$ python -q
>>> import numpy as np
>>> import numpy.linalg as la
>>> np.set_printoptions(precision=4, suppress=True, linewidth=200)
>>> arr = np.array([[1, -2, 4], [1, -1, 1], [1, 0, 0], [1, 1, 1]])
>>> arr
array([[ 1, -2,  4],
       [ 1, -1,  1],
       [ 1,  0,  0],
       [ 1,  1,  1]])
>>> x0 = np.array([0, 5, -2])
>>> target = arr @ x0
>>> target
array([-18,  -7,   0,   3])
>>> np.round(la.lstsq(arr, target)[0], 4) + 0
array([ 0.,  5., -2.])
>>> rng = np.random.default_rng(501)
>>> target = target + 0.05 * rng.normal(size=4)
>>> target
array([-18.0561,  -6.9877,  -0.0147,   2.9865])
>>> beta, *_ = la.lstsq(arr, target)
>>> [round(float(la.norm(la.solve(arr.T @ arr + lam * np.eye(3), arr.T @ target))), 2) for lam in (0, 1, 10, 100)]
[5.39, 4.53, 2.8, 0.74]
>>> beta.round()
array([ 0.,  5., -2.])
>>> ang = np.radians(180)
>>> R = np.eye(3)
>>> R[2, 2] = R[1, 1] = np.cos(ang)
>>> R[2, 1], R[1, 2] = -np.sin(ang), np.sin(ang)
>>> R.round(4) + 0
array([[ 1.,  0.,  0.],
       [ 0., -1.,  0.],
       [ 0.,  0., -1.]])
>>> Y = arr @ R.T
>>> round(float(la.det(R)), 4), np.trace(R)
(1.0, np.float64(-1.0))
>>> la.svd(arr, compute_uv=False), la.svd(Y, compute_uv=False)
(array([4.8956, 1.6942, 1.0784]), array([4.8956, 1.6942, 1.0784]))
>>> np.allclose(la.norm(arr, axis=1), la.norm(Y, axis=1))
True
>>> r0 = np.array([3, 3])
>>> np.correlate(arr[3], arr[1], "full")
array([1, 0, 1, 0, 1])
>>> np.cross(arr[3, :3], arr[1, :3])
array([ 2,  0, -2])
>>> np.polyval(r0, arr[3])
array([6, 6, 6])
>>> proj = arr @ la.solve(arr.T @ arr, arr.T)
>>> np.round(proj @ arr[:, 2], 4) + 0
array([4., 1., 0., 1.])
>>> proj
array([[ 0.95,  0.15, -0.15,  0.05],
       [ 0.15,  0.55,  0.45, -0.15],
       [-0.15,  0.45,  0.55,  0.15],
       [ 0.05, -0.15,  0.15,  0.95]])
>>> np.allclose(proj @ proj, proj)
True
